% python3 -q
>>> import numpy as np
>>> import numpy.linalg as la
>>> np.set_printoptions(precision=2, suppress=True, linewidth=200, floatmode="fixed")
>>> K = np.load("data.npy")
>>> K
array([[-2,  2,  5,  5,  1,  3, -4,  2],
       [-4,  1, -2,  4,  5,  2, -4,  0],
       [ 0, -3, -5, -3,  3,  1,  3, -1],
       [-5, -3, -4, -3, -2, -3,  4,  0],
       [ 2,  4, -3,  1,  0, -1, -5, -5],
       [-5,  3,  1,  2, -2, -1, -4,  0],
       [ 2, -1, -5,  1,  0, -4,  0,  0]])
>>> w1 = np.array([[1, 2, 1, -2, 3, 2],
...     [1, -3, 1, 2, 0, 3],
...     [2, 3, 0, 2, 1, -3],
...     [2, -2, -1, 2, 0, 0],
...     [-3, -3, 3, 1, -1, -3],
...     [1, 0, -2, 0, -3, -1],
...     [0, 3, -3, 2, 2, 3],
...     [2, -3, -2, -1, 3, 2]])
>>> beta = np.array([1, 0, 2, 3, 2, 0])
>>> H = np.maximum(K @ w1 + beta, 0)
>>> (H > 0).mean(axis=0)
array([0.29, 0.29, 0.86, 0.43, 0.29, 0.57])
>>> Z = np.array([[3, 2], [2, 0], [4, 5], [2, 3], [1, 2], [2, 0]])
>>> w1 @ Z
array([[ 14,   7],
       [ 11,  13],
       [ 11,  12],
       [  2,   5],
       [ -8,  10],
       [-10, -14],
       [  6,  -5],
       [ -3,  -3]])
>>> H @ Z
array([[127, 126],
       [100, 132],
       [ 20,  10],
       [ 52,   4],
       [138, 170],
       [ 84,  95],
       [ 95,  80]])
>>> la.matrix_rank(K)
np.int64(7)
>>> K.shape
(7, 8)
>>> K.sum(axis=1)
array([ 12,   2,  -5, -16,  -7,  -6,  -7])
>>> K.mean(axis=0)
array([-1.71,  0.43, -1.86,  1.00,  0.71, -0.43, -1.43, -0.57])
>>> np.zeros(7, 8)
Traceback (most recent call last):
  File "<python-input-16>", line 1, in <module>
    np.zeros(7, 8)
    ~~~~~~~~^^^^^^
TypeError: Cannot interpret '8' as a data type
>>> np.abs(K).max()
np.int64(5)
>>> T = np.stack([K, -3 * K, K[::-1]])
>>> la.norm(T, axis=(1, 2))
array([22.56, 67.68, 22.56])
>>> la.matrix_rank(T.reshape(3, -1))
np.int64(2)
>>> T.shape
(3, 7, 8)
>>> other = K[0, 0] * K[1:] - np.outer(K[1:, 0], K[0])
>>> other
array([[  0,   6,  24,  12,  -6,   8,  -8,   8],
       [  0,   6,  10,   6,  -6,  -2,  -6,   2],
       [  0,  16,  33,  31,   9,  21, -28,  10],
       [  0, -12,  -4, -12,  -2,  -4,  18,   6],
       [  0,   4,  23,  21,   9,  17, -12,  10],
       [  0,  -2,   0, -12,  -2,   2,   8,  -4]])
>>> la.matrix_rank(other), la.matrix_rank(K)
(np.int64(6), np.int64(7))
>>> F = np.loadtxt("mat.csv", delimiter=",")
>>> F
array([[ 9.00,  6.00,  0.00,  0.00],
       [ 0.00,  9.00,  0.00,  0.00],
       [-3.00, -2.00,  9.00,  6.00],
       [ 0.00, -3.00,  0.00,  9.00]])
>>> def softmax(z):
...     e = np.exp(z - z.max(axis=-1, keepdims=True))
...     return e / e.sum(axis=-1, keepdims=True)
... 
>>> np.round(softmax(F[0] + 2), 2) + 0
array([0.95, 0.05, 0.00, 0.00])
>>> softmax(F).sum(axis=1)
array([1.00, 1.00, 1.00, 1.00])
>>> scores = F @ F.T / np.sqrt(4)
>>> np.round(softmax(scores), 2) + 0
array([[1.00, 0.00, 0.00, 0.00],
       [0.00, 1.00, 0.00, 0.00],
       [0.00, 0.00, 1.00, 0.00],
       [0.00, 0.00, 0.00, 1.00]])
>>> rng = np.random.default_rng(88)
>>> idx = rng.permutation(4)
>>> idx
array([1, 2, 3, 0])
>>> other = F[idx][:, idx]
>>> np.sort(np.abs(la.eigvals(other)))
array([9.00, 9.00, 9.00, 9.00])
>>> round(float(la.det(other)), 2), round(float(la.det(F[idx])), 2)
(6561.0, -6561.0)
>>> other
array([[ 9.00,  0.00,  0.00,  0.00],
       [-2.00,  9.00,  6.00, -3.00],
       [-3.00,  0.00,  9.00,  0.00],
       [ 6.00,  0.00,  0.00,  9.00]])
>>> np.diag(other)
array([9.00, 9.00, 9.00, 9.00])
>>> w, evecs = la.eig(other)
>>> np.sort(la.eigvals(other.T))
array([9.00, 9.00, 9.00, 9.00])
>>> w
array([9.00, 9.00, 9.00, 9.00])
>>> O, evecs = la.qr(F[:, :2])[0], la.qr(F[:, 2:])[0]
>>> sv = la.svd(O.T @ evecs, compute_uv=False)
>>> np.round(la.norm(O @ O.T - evecs @ evecs.T, 2), 2)
np.float64(0.95)
>>> sv
array([0.32, 0.32])
>>> T = np.stack([F, 2 * F, F[::-1]])
>>> (T @ F.T).shape
(3, 4, 4)
>>> la.norm(T, axis=(1, 2))
array([20.45, 40.89, 20.45])
>>> la.matrix_rank(T.reshape(3, -1))
np.int64(2)
>>> other = np.array([[-3, -3, 0, -2, -2, -1],
...     [2, 2, 1, 1, -2, -3],
...     [3, 3, -1, -1, -1, -3],
...     [3, 0, -3, -3, -3, -2],
...     [0, 2, -2, -3, 1, -2],
...     [1, -1, 1, 3, 3, 0]])
>>> other[-1] = other[0]
>>> feats = other + 0.1 * np.eye(6)
>>> feats
array([[-2.90, -3.00,  0.00, -2.00, -2.00, -1.00],
       [ 2.00,  2.10,  1.00,  1.00, -2.00, -3.00],
       [ 3.00,  3.00, -0.90, -1.00, -1.00, -3.00],
       [ 3.00,  0.00, -3.00, -2.90, -3.00, -2.00],
       [ 0.00,  2.00, -2.00, -3.00,  1.10, -2.00],
       [-3.00, -3.00,  0.00, -2.00, -2.00, -0.90]])
>>> np.unravel_index(np.abs(feats).argmax(), feats.shape)
(np.int64(0), np.int64(1))
>>> la.svd(feats, compute_uv=False)
array([9.04, 7.58, 4.30, 3.24, 0.17, 0.05])
>>> feats - feats[0]
array([[ 0.00,  0.00,  0.00,  0.00,  0.00,  0.00],
       [ 4.90,  5.10,  1.00,  3.00,  0.00, -2.00],
       [ 5.90,  6.00, -0.90,  1.00,  1.00, -2.00],
       [ 5.90,  3.00, -3.00, -0.90, -1.00, -1.00],
       [ 2.90,  5.00, -2.00, -1.00,  3.10, -1.00],
       [-0.10,  0.00,  0.00,  0.00,  0.00,  0.10]])
>>> feats.sum(axis=1)
array([-10.90,   1.10,   0.10,  -7.90,  -3.90, -10.90])
>>> la.matrix_rank(feats)
np.int64(6)
>>> feats.shape
(6, 6)
>>> np.abs(feats).max()
np.float64(3.0)
>>> np.sort(np.abs(la.eigvals(feats)))
array([0.10, 0.22, 3.64, 3.64, 5.46, 5.46])
>>> (feats - feats.T) / 2
array([[ 0.00, -2.50, -1.50, -2.50, -1.00,  1.00],
       [ 2.50,  0.00, -1.00,  0.50, -2.00,  0.00],
       [ 1.50,  1.00,  0.00,  1.00,  0.50, -1.50],
       [ 2.50, -0.50, -1.00,  0.00,  0.00,  0.00],
       [ 1.00,  2.00, -0.50,  0.00,  0.00,  0.00],
       [-1.00,  0.00,  1.50,  0.00,  0.00,  0.00]])
>>> round(float(np.abs(la.eigvals(feats)).max()), 2)
5.46
>>> feats.inv()
Traceback (most recent call last):
  File "<python-input-65>", line 1, in <module>
    feats.inv()
    ^^^^^^^^^
AttributeError: 'numpy.ndarray' object has no attribute 'inv'
>>> round(la.det(feats), 2)
np.float64(8.69)
>>> round(np.trace(feats), 2)
np.float64(-4.4)
>>> np.allclose(feats, feats.T)
False
>>> U, sv, vt = la.svd(feats)
>>> np.argmax(sv[:-1] / (sv[1:] + 1e-6)) + 1
np.int64(4)
>>> other = U[:, :4] @ np.diag(sv[:4]) @ vt[:4]
>>> round(float(la.norm(feats - other, 2)), 2), round(sv[4], 2)
(0.17, np.float64(0.17))
>>> la.matrix_rank(other)
np.int64(4)
>>> la.matrix_rank(feats, rtol=0.05)
np.int64(4)
>>> np.round(np.abs(feats - other).max(), 2)
np.float64(0.09)
>>> W0 = np.load("a.npy")
>>> W0.round(2) + 0
array([[-0.75,  0.36,  0.27, -0.19, -0.05, -0.26,  0.18, -0.90,  0.50, -0.43,  0.20],
       [ 0.36,  0.61,  0.59, -0.69,  0.61, -0.19, -0.61, -1.05, -0.31, -0.33, -0.98],
       [ 0.27,  0.59, -0.38, -0.11,  0.26, -0.22,  0.98, -0.82, -1.17,  0.00,  0.43],
       [-0.19, -0.69, -0.11, -1.09, -1.45, -0.75, -0.44,  1.71,  0.75, -0.22,  0.58],
       [-0.05,  0.61,  0.26, -1.45,  0.56, -0.85, -1.10, -0.19, -0.97,  0.39, -0.94],
       [-0.26, -0.19, -0.22, -0.75, -0.85,  0.71,  0.09,  1.32,  0.59,  0.27,  0.43],
       [ 0.18, -0.61,  0.98, -0.44, -1.10,  0.09, -1.56,  0.59, -0.22, -1.45,  0.79],
       [-0.90, -1.05, -0.82,  1.71, -0.19,  1.32,  0.59,  0.49, -0.07,  2.63, -0.70],
       [ 0.50, -0.31, -1.17,  0.75, -0.97,  0.59, -0.22, -0.07, -0.24,  0.72,  0.73],
       [-0.43, -0.33,  0.00, -0.22,  0.39,  0.27, -1.45,  2.63,  0.72,  0.07,  1.01],
       [ 0.20, -0.98,  0.43,  0.58, -0.94,  0.43,  0.79, -0.70,  0.73,  1.01,  0.58]])
>>> W0.sum(axis=1)
array([-1.08, -2.00, -0.17, -1.89, -3.72,  1.12, -2.74,  3.02,  0.30,  2.65,  2.13])
>>> W0.mean(axis=0)
array([-0.10, -0.18, -0.02, -0.17, -0.34,  0.10, -0.25,  0.27,  0.03,  0.24,  0.19])
>>> np.count_nonzero(W0)
np.int64(121)
>>> la.matrix_rank(W0)
np.int64(10)
>>> W0[11]
Traceback (most recent call last):
  File "<python-input-82>", line 1, in <module>
    W0[11]
    ~~^^^^
IndexError: index 11 is out of bounds for axis 0 with size 11
>>> W0.shape
(11, 11)
